$ python3 -q
>>> import numpy as np
>>> np.set_printoptions(precision=2, suppress=True, linewidth=140)
>>> E = np.arange(9).reshape(3, 3) + 4
>>> E
array([[ 4,  5,  6],
       [ 7,  8,  9],
       [10, 11, 12]])
>>> A2 = E / np.linalg.norm(E, axis=1, keepdims=True)
>>> C2 = A2 @ A2.T
>>> np.linalg.norm(A2, axis=1)
array([1., 1., 1.])
>>> (C2 - 2 * np.eye(3)).round(6).argmax(axis=1)
array([1, 2, 1])
>>> C2
array([[1., 1., 1.],
       [1., 1., 1.],
       [1., 1., 1.]])
>>> (np.abs(C2) > 0.9).astype(int)
array([[1, 1, 1],
       [1, 1, 1],
       [1, 1, 1]])
>>> C2[2]
array([1., 1., 1.])
>>> np.round(np.degrees(np.arccos(np.clip(C2[2, 0], -1, 1))), 2)
np.float64(5.03)
>>> np.allclose(E @ E.T, E.T @ E)
False
>>> np.linalg.determinant(E)
Traceback (most recent call last):
  File "<python-input-13>", line 1, in <module>
    np.linalg.determinant(E)
    ^^^^^^^^^^^^^^^^^^^^^
AttributeError: module 'numpy.linalg' has no attribute 'determinant'
>>> np.trace(E)
np.int64(24)
>>> rank = np.linalg.matrix_rank(E)
>>> rank
np.int64(2)
>>> N = np.linalg.svd(E)[2][rank:].T
>>> N.shape
(3, 1)
>>> [int(np.linalg.matrix_rank(E[:, :j + 1])) for j in range(3)]
[1, 2, 2]
>>> [int(np.linalg.matrix_rank(np.delete(E, i, axis=0))) for i in range(3)]
[2, 2, 2]
>>> [int(np.linalg.matrix_rank(E[:i])) for i in range(1, len(E) + 1)]
[1, 2, 2]
>>> np.round(E @ N, 2) + 0
array([[0.],
       [0.],
       [0.]])
>>> np.allclose(E @ N, 0)
True
>>> N[:, 0] / N[np.abs(N[:, 0]).round(6).argmax(), 0]
array([-0.5,  1. , -0.5])
